In [1]: import numpy as np

In [2]: np.set_printoptions(suppress=True, linewidth=160)

In [3]: def tidy(a):
   ...:     return np.round(a, 2) + 0
   ...: 

In [4]: X = np.load("arr.npy")

In [5]: X
Out[5]: 
array([[  1.06,   1.94,   2.02,   4.04,   2.95,   3.84],
       [  3.11,   5.96,   5.88,   6.05,   3.12,  -6.04],
       [ -2.82,  -6.  ,  -6.1 , -12.07,  -8.93, -11.94],
       [ -1.02,  -2.08,  -2.08,  -6.09,  -4.89,  -9.99],
       [  2.96,   6.05,   6.01,  11.83,   8.87,  11.85]])

In [6]: np.linalg.matrix_rank(X, rtol=0.1)
Out[6]: np.int64(2)

In [7]: T = np.stack([X, 2 * X, X[::-1]])

In [8]: np.linalg.matrix_rank(T)
Out[8]: array([5, 5, 5])

In [9]: tidy(np.einsum("bij,cij->bc", T, T))
Out[9]: 
array([[1271.51, 2543.01,  702.99],
       [2543.01, 5086.02, 1405.98],
       [ 702.99, 1405.98, 1271.51]])

In [10]: (T @ X.T).shape
Out[10]: (3, 5, 5)

In [11]: np.linalg.matrix_rank(T.reshape(3, -1))
Out[11]: np.int64(2)

In [12]: vec = np.array([-3, 0, 2, -3, 1, 1])

In [13]: np.linalg.norm(X @ vec) <= np.linalg.norm(X, 2) * np.linalg.norm(vec) + 1e-9
Out[13]: np.True_

In [14]: (X @ vec).argmax()
Out[14]: np.int64(2)

In [15]: np.sign((X @ vec).round(6))
Out[15]: array([-1., -1.,  1.,  1., -1.])

In [16]: tidy((X * vec).sum(axis=1))
Out[16]: array([ -4.47, -18.64,  11.6 ,   2.29, -11.63])

In [17]: left, sigma, Vt = np.linalg.svd(X)

In [18]: tidy(sigma)
Out[18]: array([33.48, 12.27,  0.18,  0.16,  0.07])

In [19]: A2 = left[:, :2] @ np.diag(sigma[:2]) @ Vt[:2]

In [20]: tidy(np.linalg.norm(X - A2, 2)), tidy(sigma[2])
Out[20]: (np.float64(0.18), np.float64(0.18))

In [21]: np.linalg.matrix_rank(A2)
Out[21]: np.int64(2)

In [22]: tidy(np.linalg.norm(X - A2) / np.linalg.norm(X))
Out[22]: np.float64(0.01)

In [23]: r0 = np.array([-3, -1])

In [24]: r1 = np.array([3, 0, 3, 3, -3])

In [25]: F = np.outer(r0, r1)

In [26]: F
Out[26]: 
array([[-9,  0, -9, -9,  9],
       [-3,  0, -3, -3,  3]])

In [27]: w1 = np.array([[2, -1, -3], [0, -3, 1], [1, -3, -3], [3, -2, 2], [-2, 0, -1]])

In [28]: coef = np.array([1, -4, -9])

In [29]: act = np.maximum(F @ w1 + coef, 0)

In [30]: act
Out[30]: 
array([[ 0, 50, 18],
       [ 0, 14,  0]])

In [31]: cent = np.array([[1, -2, -2], [1, -1, 1], [0, 0, -2]])

In [32]: (act @ cent).round(6).argmax(axis=1)
Out[32]: array([0, 0])

In [33]: act @ cent
Out[33]: 
array([[ 50, -50,  14],
       [ 14, -14,  14]])

In [34]: w1 @ cent
Out[34]: 
array([[  1,  -3,   1],
       [ -3,   3,  -5],
       [ -2,   1,   1],
       [  1,  -4, -12],
       [ -2,   4,   6]])

In [35]: J = np.load("w.npy")

In [36]: J
Out[36]: 
array([[59.23, 41.29, 59.73,  0.75],
       [58.67, 39.91, 58.11, -0.87],
       [59.99, 39.36, 61.06, -0.39],
       [60.  , 38.77, 60.3 ,  1.29],
       [58.62, 40.84, 61.39,  0.58],
       [58.8 , 41.55, 58.47, -1.39],
       [60.59, 39.27, 59.01, -0.34],
       [60.2 , 40.79, 61.25,  0.27],
       [61.75, 40.61, 61.59, -1.  ],
       [59.43, 40.46, 58.54, -2.33],
       [58.24, 39.12, 60.57,  1.4 ],
       [60.84, 39.71, 59.34,  0.9 ],
       [62.23, 38.91, 59.15,  1.19],
       [60.62, 38.66, 59.37, -0.78],
       [59.21, 39.84, 59.35, -1.7 ],
       [61.73, 40.52, 60.22,  0.53],
       [61.33, 40.82, 59.76,  0.38],
       [60.5 , 42.69, 60.83,  0.68],
       [60.99, 40.81, 59.5 , -1.47],
       [60.5 , 39.89, 58.57,  0.4 ]])

In [37]: left, sigma, Vt = np.linalg.svd(J)

In [38]: np.argmax(sigma[:-1] / (sigma[1:] + 1e-6)) + 1
Out[38]: np.int64(1)

In [39]: A2 = left[:, :1] @ np.diag(sigma[:1]) @ Vt[:1]

In [40]: np.linalg.matrix_rank(A2)
Out[40]: np.int64(1)

In [41]: tidy(np.linalg.norm(J - A2) / np.linalg.norm(J))
Out[41]: np.float64(0.02)

In [42]: tidy(np.abs(J - A2).max())
Out[42]: np.float64(2.24)

In [43]: A2 = np.c_[J[:, :1] @ np.array([[1]]), np.array([-3, -2, 3, 3, -4, 8, 6, 4, -9, -1, 7, 3, 2, 7, 9, 0, 9, 6, -3, -9])]

In [44]: A2
Out[44]: 
array([[59.23, -3.  ],
       [58.67, -2.  ],
       [59.99,  3.  ],
       [60.  ,  3.  ],
       [58.62, -4.  ],
       [58.8 ,  8.  ],
       [60.59,  6.  ],
       [60.2 ,  4.  ],
       [61.75, -9.  ],
       [59.43, -1.  ],
       [58.24,  7.  ],
       [60.84,  3.  ],
       [62.23,  2.  ],
       [60.62,  7.  ],
       [59.21,  9.  ],
       [61.73,  0.  ],
       [61.33,  9.  ],
       [60.5 ,  6.  ],
       [60.99, -3.  ],
       [60.5 , -9.  ]])

In [45]: np.linalg.matrix_rank(np.c_[J, A2])
Out[45]: np.int64(5)

In [46]: np.linalg.matrix_rank(A2)
Out[46]: np.int64(2)

In [47]: tidy(np.linalg.norm(np.linalg.qr(J)[0].T @ A2, axis=0) ** 2 / ((A2 ** 2).sum(axis=0) + 1e-12))
Out[47]: array([1. , 0.1])

In [48]: tidy(np.linalg.norm(A2 - J @ np.linalg.lstsq(J, A2)[0], axis=0))
Out[48]: array([ 0.  , 24.02])

In [49]: K = np.array([[3.0, 0.7, 0.0, 1.5], [-1.3, 0.9, 0.2, -1.0], [0.3, 0.4, 1.0, -0.9]])

In [50]: K
Out[50]: 
array([[ 3. ,  0.7,  0. ,  1.5],
       [-1.3,  0.9,  0.2, -1. ],
       [ 0.3,  0.4,  1. , -0.9]])

In [51]: vec = np.array([2, 1, 2, 0, 2, 2])

In [52]: h = np.maximum(X @ vec, 0)

In [53]: tidy(np.maximum(X @ (3 * vec), 0))
Out[53]: array([ 65.04,  54.3 ,   0.  ,   0.  , 196.29])

In [54]: X * (h > 1e-9)[:, None]
Out[54]: 
array([[ 1.06,  1.94,  2.02,  4.04,  2.95,  3.84],
       [ 3.11,  5.96,  5.88,  6.05,  3.12, -6.04],
       [-0.  , -0.  , -0.  , -0.  , -0.  , -0.  ],
       [-0.  , -0.  , -0.  , -0.  , -0.  , -0.  ],
       [ 2.96,  6.05,  6.01, 11.83,  8.87, 11.85]])

In [55]: tidy(np.maximum(X @ vec, 0) - np.maximum(-X @ vec, 0))
Out[55]: array([ 21.68,  18.1 , -65.58, -38.04,  65.43])

In [56]: A2 = X / np.linalg.norm(X, axis=1, keepdims=True)

In [57]: G = A2 @ A2.T

In [58]: tidy(G[0])
Out[58]: array([ 1.  ,  0.42, -1.  , -0.95,  1.  ])

In [59]: np.argwhere(np.triu(np.abs(G) > 0.95, 1))
Out[59]: 
array([[0, 2],
       [0, 3],
       [0, 4],
       [2, 3],
       [2, 4],
       [3, 4]])

In [60]: tidy(G)
Out[60]: 
array([[ 1.  ,  0.42, -1.  , -0.95,  1.  ],
       [ 0.42,  1.  , -0.4 , -0.12,  0.4 ],
       [-1.  , -0.4 ,  1.  ,  0.96, -1.  ],
       [-0.95, -0.12,  0.96,  1.  , -0.96],
       [ 1.  ,  0.4 , -1.  , -0.96,  1.  ]])

In [61]: (G - 2 * np.eye(5)).round(6).argmax(axis=1)
Out[61]: array([4, 0, 3, 2, 0])
